$ ipython --no-banner

In [1]: import numpy as np

In [2]: np.set_printoptions(precision=1, suppress=True, linewidth=100)

In [3]: def rnd(a):
   ...:     return np.round(a, 1) + 0
   ...: 

In [4]: K = np.load("w.npy")

In [5]: rnd(K)
Out[5]: 
array([[ 0.1, -0.1,  0. ,  0. ,  0. , -0.2,  0. ],
       [ 0.8, -1.9, -0.7, -0.1,  0.4, -0.2, -0.2],
       [-0.8,  0.9,  0.4, -0.2,  0. ,  0.9, -0.2]])

In [6]: # rank 2

In [7]: rank = np.linalg.matrix_rank(K)

In [8]: rank
Out[8]: np.int64(2)

In [9]: N = np.linalg.svd(K)[2][rank:].T

In [10]: [int(np.linalg.matrix_rank(K[:, :j + 1])) for j in range(7)]
Out[10]: [1, 2, 2, 2, 2, 2, 2]

In [11]: N.shape
Out[11]: (7, 5)

In [12]: rnd(K @ N)
Out[12]: 
array([[0., 0., 0., 0., 0.],
       [0., 0., 0., 0., 0.],
       [0., 0., 0., 0., 0.]])

In [13]: np.allclose(K @ N, 0)
Out[13]: True

In [14]: [int(np.linalg.matrix_rank(np.delete(K, i, axis=0))) for i in range(3)]
Out[14]: [2, 2, 2]

In [15]: np.linalg.matrix_rank(K.T @ K), np.linalg.matrix_rank(K @ K.T)
Out[15]: (np.int64(2), np.int64(2))

In [16]: x = np.array([3, -2, 3, 1, -1, 0, 1])

In [17]: (K @ x).argmax()
Out[17]: np.int64(1)

In [18]: rnd(K * x)
Out[18]: 
array([[ 0.4,  0.2, -0.1,  0. ,  0. ,  0. ,  0. ],
       [ 2.3,  3.8, -2. , -0.1, -0.4,  0. , -0.2],
       [-2.5, -1.8,  1.1, -0.2,  0. ,  0. , -0.2]])

In [19]: rnd(K @ x)
Out[19]: array([ 0.5,  3.4, -3.5])

In [20]: J = np.loadtxt("sample6.csv", delimiter=",")

In [21]: rnd(J)
Out[21]: 
array([[-0.2,  0.2, -0.3,  0.1, -0.8, -1. ],
       [ 0.2,  0.5, -0.5, -0.1,  0.4, -0.2],
       [-0.3, -0.5,  0.5,  0.3, -0.5,  0.1],
       [ 0.1, -0.1,  0.3,  0.8,  0.6,  0.3],
       [-0.8,  0.4, -0.5,  0.6, -0.9, -0.4],
       [-1. , -0.2,  0.1,  0.3, -0.4,  1.3]])

In [22]: # null space of dimension 2

In [23]: evals, vecs = np.linalg.eigh(J)

In [24]: x = np.array([2, 0, 2, 0, 0, 2])

In [25]: (np.sign(vecs[:, -1].round(6)) == np.sign(vecs[0, -1].round(6))).astype(int)
Out[25]: array([1, 1, 0, 0, 1, 0])
